In [1]: import numpy as np

In [2]: np.set_printoptions(precision=1, suppress=True, linewidth=160)

In [3]: M = np.load("case15.npy")

In [4]: M
Out[4]: 
array([[  3,   0,  -2],
       [  3,  -1,  -1],
       [  4,   0,  -2],
       [  0,  -4,  -4],
       [  4,   0,  -8],
       [  1,  -4,  -9],
       [ -4,   0, -10],
       [ -4,   0, -11],
       [  0,  -1, -10],
       [ -2,  -6,  -8],
       [  0, -11, -10],
       [ -2,  -8, -11],
       [  2,  -3,  -8],
       [ -3,   1,  -9],
       [ -6,   2,  -8],
       [ -1,  -3,  -8],
       [ -1,  -4,  -9],
       [  4,  -4, -11],
       [  6,  -8,  -6],
       [  7,  -9,  -4],
       [ 12,  -7,  -8],
       [  7,  -7,  -7],
       [  8,  -2,  -6],
       [  5,  -6,  -2],
       [  7,  -3,  -4],
       [  9,  -8,   0],
       [ 10,  -7,   2],
       [ 15,  -5,  -1],
       [ 18,  -2,  -4],
       [ 13,  -7,  -9],
       [ 11, -12,  -9],
       [ 15, -15,  -6],
       [ 14, -11, -11],
       [ 14, -10, -14],
       [ 18,  -8, -14],
       [ 19,  -4, -10],
       [ 15,  -8, -10],
       [ 16,  -4, -10],
       [ 12,  -7,  -9],
       [  8, -11, -11],
       [  6, -14,  -6],
       [ 11, -16,  -2],
       [ 10, -16,  -6],
       [  7, -16, -10],
       [  5, -13, -10],
       [  4, -14, -12],
       [  5, -16, -13],
       [ 10, -11, -16],
       [  8,  -6, -14],
       [  9, -10, -10]])

In [5]: cen = (M - M.mean(axis=0)) / M.std(axis=0)

In [6]: cen.std(axis=0)
Out[6]: array([1., 1., 1.])

In [7]: b = np.linalg.lstsq(np.delete(cen, 0, axis=1), cen[:, 0])[0]

In [8]: b
Out[8]: array([-0.4,  0.1])

In [9]: np.abs(b).argmax()
Out[9]: np.int64(0)
